$ ipython --no-banner

In [1]: import numpy as np

In [2]: np.set_printoptions(precision=2, suppress=True, linewidth=120)

In [3]: A = np.loadtxt("test3.csv", delimiter=",")

In [4]: A
Out[4]: 
array([[ 0.,  0.,  0.,  0., -3., -1.,  0., -1.,  0., -2.,  3.,  3.],
       [ 0.,  0.,  0.,  0.,  0.,  3., -1.,  2.,  2., -3.,  1., -2.],
       [ 0.,  0.,  0.,  0.,  2., -2.,  0., -2., -2.,  2., -2.,  2.],
       [ 0.,  0.,  0.,  0., -1.,  3.,  0., -3.,  1., -3.,  1., -3.],
       [-3.,  0.,  2., -1.,  0.,  0.,  0.,  0.,  0.,  0.,  0.,  0.],
       [-1.,  3., -2.,  3.,  0.,  0.,  0.,  0.,  0.,  0.,  0.,  0.],
       [ 0., -1.,  0.,  0.,  0.,  0.,  0.,  0.,  0.,  0.,  0.,  0.],
       [-1.,  2., -2., -3.,  0.,  0.,  0.,  0.,  0.,  0.,  0.,  0.],
       [ 0.,  2., -2.,  1.,  0.,  0.,  0.,  0.,  0.,  0.,  0.,  0.],
       [-2., -3.,  2., -3.,  0.,  0.,  0.,  0.,  0.,  0.,  0.,  0.],
       [ 3.,  1., -2.,  1.,  0.,  0.,  0.,  0.,  0.,  0.,  0.,  0.],
       [ 3., -2.,  2., -3.,  0.,  0.,  0.,  0.,  0.,  0.,  0.,  0.]])

In [5]: r0 = np.array([2, 1, 8])

In [6]: print(np.cross(A[8, :3], A[10, :3]))
[-2. -6. -6.]

In [7]: np.array([np.convolve(row, r0, "same") for row in A])
Out[7]: 
array([[  0.,   0.,   0.,  -6.,  -5., -25., -10.,  -1., -12.,   4.,  -7.,  27.],
       [  0.,   0.,   0.,   0.,   6.,   1.,  27.,  -2.,  12.,  15., -27.,   6.],
       [  0.,   0.,   0.,   4.,  -2.,  14., -20.,  -6., -14., -18.,  18., -14.],
       [  0.,   0.,   0.,  -2.,   5.,  -5.,  18.,  -1., -29.,   7., -29.,   5.],
       [ -3., -20.,   0.,  15.,  -8.,   0.,   0.,   0.,   0.,   0.,   0.,   0.],
       [  5.,  -9.,  28., -13.,  24.,   0.,   0.,   0.,   0.,   0.,   0.,   0.],
       [ -2.,  -1.,  -8.,   0.,   0.,   0.,   0.,   0.,   0.,   0.,   0.,   0.],
       [  3., -10.,   8., -19., -24.,   0.,   0.,   0.,   0.,   0.,   0.,   0.],
       [  4.,  -2.,  16., -15.,   8.,   0.,   0.,   0.,   0.,   0.,   0.,   0.],
       [ -8., -15., -28.,  13., -24.,   0.,   0.,   0.,   0.,   0.,   0.,   0.],
       [  5.,  21.,   8., -15.,   8.,   0.,   0.,   0.,   0.,   0.,   0.,   0.],
       [ -1.,  26., -20.,  13., -24.,   0.,   0.,   0.,   0.,   0.,   0.,   0.]])

In [8]: left, s, Vt = np.linalg.svd(A)

In [9]: s.round(2) + 0
Out[9]: array([8.76, 8.76, 5.81, 5.81, 4.32, 4.32, 1.65, 1.65, 0.  , 0.  , 0.  , 0.  ])

In [10]: Y = left[:, :8] @ np.diag(s[:8]) @ Vt[:8]

In [11]: round(np.linalg.norm(A - Y) / np.linalg.norm(A), 2)
Out[11]: np.float64(0.0)

In [12]: round(np.linalg.norm(A - Y, 2), 2), round(float(s[8]), 2)
Out[12]: (np.float64(0.0), 0.0)

In [13]: ev, vecs = np.linalg.eigh(A)

In [14]: x0 = np.array([1, 0, 3, 3, 2, 0, 0, 1, 3, 3, 2, 0])

In [15]: print((np.sign(vecs[:, -1].round(6)) == np.sign(vecs[0, -1].round(6))).astype(int))
[1 1 0 1 0 1 0 1 1 0 1 0]

In [16]: round(float(x0 @ A @ x0 / (x0 @ x0)), 2), round(ev[0], 2), round(float(ev[-1]), 2)
Out[16]: (-1.74, np.float64(-8.76), 8.76)
